In [1]: import numpy as np

In [2]: np.set_printoptions(suppress=True, linewidth=160)

In [3]: J = np.array([[1.2, -0.5, -1.3], [-0.5, 0.2, 0.9], [0.8, -0.9, -0.1]])

In [4]: J[:, 0] *= 5

In [5]: J
Out[5]: 
array([[ 6. , -0.5, -1.3],
       [-2.5,  0.2,  0.9],
       [ 4. , -0.9, -0.1]])

In [6]: # column 0 dominates

In [7]: vals, evecs = np.linalg.eig(J)

In [8]: np.round(np.prod(vals), 1)
Out[8]: np.float64(1.2)

In [9]: np.round(np.sort(np.linalg.eigvals(J @ J)), 1)
Out[9]: array([ 0.1,  0.4, 26. ])

In [10]: np.round(np.sort(np.linalg.eigvals(np.linalg.inv(J))), 1)
Out[10]: array([0.2, 1.6, 2.8])

In [11]: feats = np.load("block14.npy")

In [12]: feats
Out[12]: 
array([[ 0,  0,  0],
       [-2, -2,  0],
       [-2, -2,  0]])

In [13]: np.linalg.norm(J, axis=1).argmax()
Out[13]: np.int64(0)

In [14]: np.round(np.linalg.norm(J[1], 1), 1), round(np.linalg.norm(J[1], np.inf), 1)
Out[14]: (np.float64(3.6), np.float64(2.5))

In [15]: round(float(J[1] @ J[0]), 1)
Out[15]: -16.3

In [16]: np.round(np.linalg.det(feats.T), 1)
Out[16]: np.float64(0.0)

In [17]: np.poly(feats)
Out[17]: array([1., 2., 0., 0.])

In [18]: np.kron(np.eye(2, dtype=int), feats)
Out[18]: 
array([[ 0,  0,  0,  0,  0,  0],
       [-2, -2,  0,  0,  0,  0],
       [-2, -2,  0,  0,  0,  0],
       [ 0,  0,  0,  0,  0,  0],
       [ 0,  0,  0, -2, -2,  0],
       [ 0,  0,  0, -2, -2,  0]])
